% python3 -q
>>> import numpy as np
>>> np.set_printoptions(precision=1, suppress=True, linewidth=160)
>>> A = np.loadtxt("run16.csv", delimiter=",")
>>> A
array([[-0.7,  0.2,  0.3,  0.6],
       [-0.1, -0.8,  0.6, -0.1],
       [-0.5, -0.5, -0.7,  0.1],
       [ 0.6, -0.3, -0.1,  0.8]])
>>> # orthonormal columns
>>> x0 = np.array([2, 2, 0, -1])
>>> y = A @ x0
>>> y
array([-1.6, -1.6, -2. , -0.1])
>>> np.round(np.linalg.solve(A, A[:, 1]), 1) + 0
array([0., 1., 0., 0.])
>>> P = np.triu(np.array([[-3, 3, -2, -3], [-3, -2, 3, 1], [-2, -3, 0, -1], [-1, -1, 2, 2]]), 1) + np.eye(4)
>>> Y = P @ A @ np.linalg.inv(P)
>>> np.round(np.linalg.det(Y), 1)
np.float64(-1.0)
>>> np.linalg.matrix_rank(Y)
np.int64(4)
>>> np.round(np.trace(Y), 1), round(np.trace(A), 1)
(np.float64(-1.4), np.float64(-1.4))
>>> np.round(np.poly(Y), 1) + 0
array([ 1. ,  1.4,  0. , -1.4, -1. ])
>>> P @ A - A @ P
array([[-1.1,  1.4,  1.7, -4.6],
       [-0.8, -1.6, -0.1,  2.1],
       [-0.6,  1.6,  0.8, -2.3],
       [ 0. , -1.8,  2. ,  1.9]])
>>> round(np.einsum("ij,ji->", A, A), 1)
np.float64(2.0)
>>> np.kron(np.eye(2, dtype=int), A)
array([[-0.7,  0.2,  0.3,  0.6, -0. ,  0. ,  0. ,  0. ],
       [-0.1, -0.8,  0.6, -0.1, -0. , -0. ,  0. , -0. ],
       [-0.5, -0.5, -0.7,  0.1, -0. , -0. , -0. ,  0. ],
       [ 0.6, -0.3, -0.1,  0.8,  0. , -0. , -0. ,  0. ],
       [-0. ,  0. ,  0. ,  0. , -0.7,  0.2,  0.3,  0.6],
       [-0. , -0. ,  0. , -0. , -0.1, -0.8,  0.6, -0.1],
       [-0. , -0. , -0. ,  0. , -0.5, -0.5, -0.7,  0.1],
       [ 0. , -0. , -0. ,  0. ,  0.6, -0.3, -0.1,  0.8]])
>>> round(np.linalg.det(A.T), 1)
np.float64(-1.0)
>>> np.round(np.linalg.eigvals(A).sum().real, 1)
np.float64(-1.4)
>>> round(float(np.linalg.det(A[::-1])), 1)
-1.0
>>> np.round(np.einsum("ii->", A), 1)
np.float64(-1.4)
>>> Y = A / np.sqrt((A ** 2).mean(axis=1, keepdims=True))
>>> np.linalg.norm(Y, axis=1)
array([2., 2., 2., 2.])
>>> np.linalg.matrix_rank(A - A.mean(axis=1, keepdims=True))
np.int64(3)
>>> np.round(A - A.mean(axis=1, keepdims=True), 1) + 0
array([[-0.8,  0.1,  0.2,  0.5],
       [ 0. , -0.7,  0.7,  0. ],
       [ 0. , -0.1, -0.3,  0.5],
       [ 0.4, -0.5, -0.4,  0.5]])
>>> O = A.astype(float).copy()
>>> for j in range(4):
...     O[:, j] -= O[:, :j] @ (O[:, :j].T @ O[:, j])
...     O[:, j] /= np.linalg.norm(O[:, j])
... 
>>> np.round(O.T @ O, 1) + 0
array([[1., 0., 0., 0.],
       [0., 1., 0., 0.],
       [0., 0., 1., 0.],
       [0., 0., 0., 1.]])
>>> O
array([[-0.7,  0.2,  0.3,  0.6],
       [-0.1, -0.8,  0.6, -0.1],
       [-0.5, -0.5, -0.7,  0.1],
       [ 0.6, -0.3, -0.1,  0.8]])
>>> np.round(O.T @ A, 1) + 0
array([[1., 0., 0., 0.],
       [0., 1., 0., 0.],
       [0., 0., 1., 0.],
       [0., 0., 0., 1.]])
>>> X = np.loadtxt("dump.csv", delimiter=",")
>>> X
array([[ 2.,  7.,  4.],
       [ 7., 14., 12.],
       [ 4., 12.,  6.]])
>>> # symmetric
>>> rng = np.random.default_rng(6131)
>>> lab = rng.permutation(3)
>>> Y = X[:, lab] * rng.choice([-1, 1], 3)
>>> Y
array([[ -7.,   4.,  -2.],
       [-14.,  12.,  -7.],
       [-12.,   6.,  -4.]])
>>> Uu, _, Vt = np.linalg.svd(X.T @ Y)
>>> np.round(np.linalg.lstsq(X, Y)[0], 1) + 0
array([[ 0.,  0., -1.],
       [-1.,  0.,  0.],
       [ 0.,  1.,  0.]])
>>> np.round(Uu @ Vt, 1) + 0
array([[ 0.,  0., -1.],
       [-1.,  0.,  0.],
       [ 0.,  1.,  0.]])
